% python3 -q
>>> import numpy as np
>>> np.set_printoptions(suppress=True, linewidth=200)
>>> tidy = lambda a: np.round(a, 4) + 0
>>> feats = np.load("data.npy")
>>> feats
array([[ 2.,  2.,  0.],
       [ 0., -3., -2.],
       [ 0.,  2.,  4.]])
>>> O, V = np.linalg.qr(feats[:, :2])[0], np.linalg.qr(feats[:, 2:])[0]
>>> sigma = np.linalg.svd(O.T @ V, compute_uv=False)
>>> tidy(sigma)
array([0.8682])
>>> (sigma > 0.9).sum()
np.int64(0)
>>> evals, V = np.linalg.eig(feats)
>>> tidy(evals)
array([ 2.    , -2.3723,  3.3723])
>>> u = np.array([-5, 7, 1])
>>> B = feats + np.outer(u, np.eye(3)[2])
>>> B
array([[ 2.,  2., -5.],
       [ 0., -3.,  5.],
       [ 0.,  2.,  5.]])
>>> np.linalg.matrix_rank(B - feats)
np.int64(1)
>>> (feats + feats.T) / 2
array([[ 2.,  1.,  0.],
       [ 1., -3.,  0.],
       [ 0.,  0.,  4.]])
>>> tidy(np.linalg.det(feats))
np.float64(-16.0)
>>> tidy(np.sort(np.abs(np.linalg.eigvals(feats))))
array([2.    , 2.3723, 3.3723])
>>> Uu, sigma, vt = np.linalg.svd(feats, full_matrices=False)
>>> tidy(sigma)
array([5.7298, 2.6581, 1.0505])
>>> (sigma > 1e-8).sum()
np.int64(3)
>>> tidy(sigma / sigma[0])
array([1.    , 0.4639, 0.1833])
>>> tidy(Uu.T @ Uu)
array([[1., 0., 0.],
       [0., 1., 0.],
       [0., 0., 1.]])
>>> tidy(Uu.T @ feats @ vt.T)
array([[5.7298, 0.    , 0.    ],
       [0.    , 2.6581, 0.    ],
       [0.    , 0.    , 1.0505]])
>>> np.abs(Uu[:, 0]).round(6).argmax()
np.int64(2)
>>> J = np.load("dump.npy")
>>> J
array([[ 3.9638,  4.3029, -2.1131, -2.3976],
       [ 5.8126,  5.6895, -2.7468, -3.3418]])
>>> gram = J.T @ J
>>> tidy(np.diag(gram))
array([49.498 , 50.8854, 12.0101, 16.9161])
>>> (J @ J.T).shape
(2, 2)
>>> np.linalg.matrix_rank(gram)
np.int64(2)
>>> x0 = np.array([0, 3, 1, 4])
>>> np.sign((J @ x0).round(6))
array([1., 1.])
>>> np.linalg.norm(J @ x0) <= np.linalg.norm(J, 2) * np.linalg.norm(x0) + 1e-9
np.True_
>>> tidy(J @ np.ones(4))
array([3.756 , 5.4135])
>>> J * x0
array([[  0.    ,  12.9087,  -2.1131,  -9.5904],
       [  0.    ,  17.0685,  -2.7468, -13.3672]])
>>> J @ np.eye(4)[2]
array([-2.1131, -2.7468])
>>> tidy((J * x0).sum(axis=1))
array([1.2052, 0.9545])
>>> tidy(np.einsum("ij,j->i", J, x0))
array([1.2052, 0.9545])
>>> tidy(J @ x0)
array([1.2052, 0.9545])
>>> Uu, sigma, vt = np.linalg.svd(J)
>>> np.argmax(sigma[:-1] / (sigma[1:] + 1e-6)) + 1
np.int64(1)
>>> B = Uu[:, :1] @ np.diag(sigma[:1]) @ vt[:1]
>>> np.linalg.matrix_rank(B)
np.int64(1)
>>> tidy(B)
array([[ 4.1218,  4.1799, -2.0302, -2.4105],
       [ 5.6983,  5.7785, -2.8067, -3.3325]])
>>> tidy(np.linalg.norm(J - B, 2)), tidy(sigma[1])
(np.float64(0.268), np.float64(0.268))
>>> tidy(np.trace(np.linalg.pinv(B) @ B))
np.float64(1.0)
>>> np.linalg.lstsq(B[:-1].T, B[-1])[2]
np.int32(1)
>>> np.allclose(B[:-1].T @ np.linalg.lstsq(B[:-1].T, B[-1])[0], B[-1])
True
>>> np.unique(B.round(6), axis=0).shape
(2, 4)
>>> B = np.array([[3, 2], [3, 2], [-3, -3], [3, -1]])
>>> tidy(np.einsum("ik,kj->ij", J, B))
array([[23.9466, 25.2703],
       [32.7213, 34.5864]])
>>> tidy(B.T @ J.T)
array([[23.9466, 32.7213],
       [25.2703, 34.5864]])
>>> tidy(J @ B)
array([[23.9466, 25.2703],
       [32.7213, 34.5864]])
>>> np.vstack([J, B.T]).shape
(4, 4)
>>> tidy(np.einsum("ij,ij->i", J, J))
array([44.4403, 84.8693])
>>> mat = np.load("test3.npy")
>>> mat
array([[ 0.6214, -0.3675, -0.1638],
       [ 0.9   , -0.2   ,  1.7   ],
       [-1.6   ,  0.3   , -0.4   ],
       [ 0.2   , -0.2   , -0.1   ]])
>>> x0 = np.array([0, 2, 2])
>>> tidy(mat @ np.ones(3))
array([ 0.0901,  2.4   , -1.7   , -0.1   ])
>>> tidy(np.einsum("ij,j->i", mat, x0))
array([-1.0626,  3.    , -0.2   , -0.6   ])
>>> (mat @ x0).argmax()
np.int64(1)
>>> tidy(mat @ (2 * x0))
array([-2.1252,  6.    , -0.4   , -1.2   ])
